$ python3 -q
>>> import numpy as np
>>> np.set_printoptions(precision=2, suppress=True, linewidth=100, sign=" ")
>>> m1 = np.load("x.npy")
>>> m1
array([[-11.94,  -6.5 ,   0.2 ,   6.7 ],
       [  5.39,   3.78,  -0.49,  -1.95],
       [-14.89,  -9.09,   0.47,   7.55],
       [-17.4 , -10.02,  -7.81,   9.26],
       [  6.68,   2.95,  10.77,  -4.47],
       [ 13.35,   8.21,   3.72,  -6.93],
       [  2.76,   2.81,  -4.13,  -0.76],
       [-11.18,  -9.4 ,   3.58,   4.06],
       [ -7.94,  -5.53,  -3.51,   3.97],
       [  3.82,   1.76,   2.46,  -2.32],
       [  6.31,   3.71,   1.35,  -3.52],
       [ -4.38,  -3.35,  -4.64,   2.03],
       [  7.19,   3.8 ,  -0.28,  -4.15],
       [-23.65, -14.93,   1.4 ,  11.85],
       [-11.26,  -6.78,  -1.14,   5.83],
       [ 11.52,   6.51,   6.7 ,  -6.11],
       [  1.63,  -0.93,   7.54,  -2.25],
       [ -0.27,  -0.5 ,  10.23,  -0.4 ],
       [ -7.1 ,  -4.3 ,  -2.74,   3.27],
       [ -0.71,  -0.35,  -4.73,   0.94],
       [  5.99,   3.1 ,  -1.49,  -3.35],
       [-10.65,  -7.37,  -3.48,   5.12],
       [  5.34,   2.99,   1.99,  -3.  ]])
>>> A2 = np.c_[m1[:, :1] @ np.array([[1]]), np.array([1, 1, 2, 1, 2, 0, 2, 0, 1, 1, 2, 2, 2, 2, 0, 1, 0, 0, 2, 2, 1, 0, 0])]
>>> A2
array([[-11.94,   1.  ],
       [  5.39,   1.  ],
       [-14.89,   2.  ],
       [-17.4 ,   1.  ],
       [  6.68,   2.  ],
       [ 13.35,   0.  ],
       [  2.76,   2.  ],
       [-11.18,   0.  ],
       [ -7.94,   1.  ],
       [  3.82,   1.  ],
       [  6.31,   2.  ],
       [ -4.38,   2.  ],
       [  7.19,   2.  ],
       [-23.65,   2.  ],
       [-11.26,   0.  ],
       [ 11.52,   1.  ],
       [  1.63,   0.  ],
       [ -0.27,   0.  ],
       [ -7.1 ,   2.  ],
       [ -0.71,   2.  ],
       [  5.99,   1.  ],
       [-10.65,   0.  ],
       [  5.34,   0.  ]])
>>> np.round(np.linalg.lstsq(m1, A2[:, 0])[0], 2) + 0
array([ 1.,  0.,  0.,  0.])
>>> np.linalg.norm(np.linalg.qr(m1)[0].T @ A2, axis=0) ** 2 / ((A2 ** 2).sum(axis=0) + 1e-12)
array([ 1.  ,  0.07])
>>> Ac = m1 - m1.mean(axis=0)
>>> evecs = np.linalg.svd(Ac)[2][:3]
>>> A2 = Ac - Ac @ evecs.T @ evecs
>>> np.diag(evecs.T @ evecs)
array([ 0.64,  0.82,  1.  ,  0.55])
>>> (Ac @ evecs.T).std(axis=0)
array([ 12.6 ,   4.3 ,   0.79])
>>> np.round(A2.std(axis=0), 2) + 0
array([ 0.08,  0.06,  0.  ,  0.09])
>>> np.round(np.linalg.norm(A2) / np.linalg.norm(Ac), 2)
np.float64(0.01)
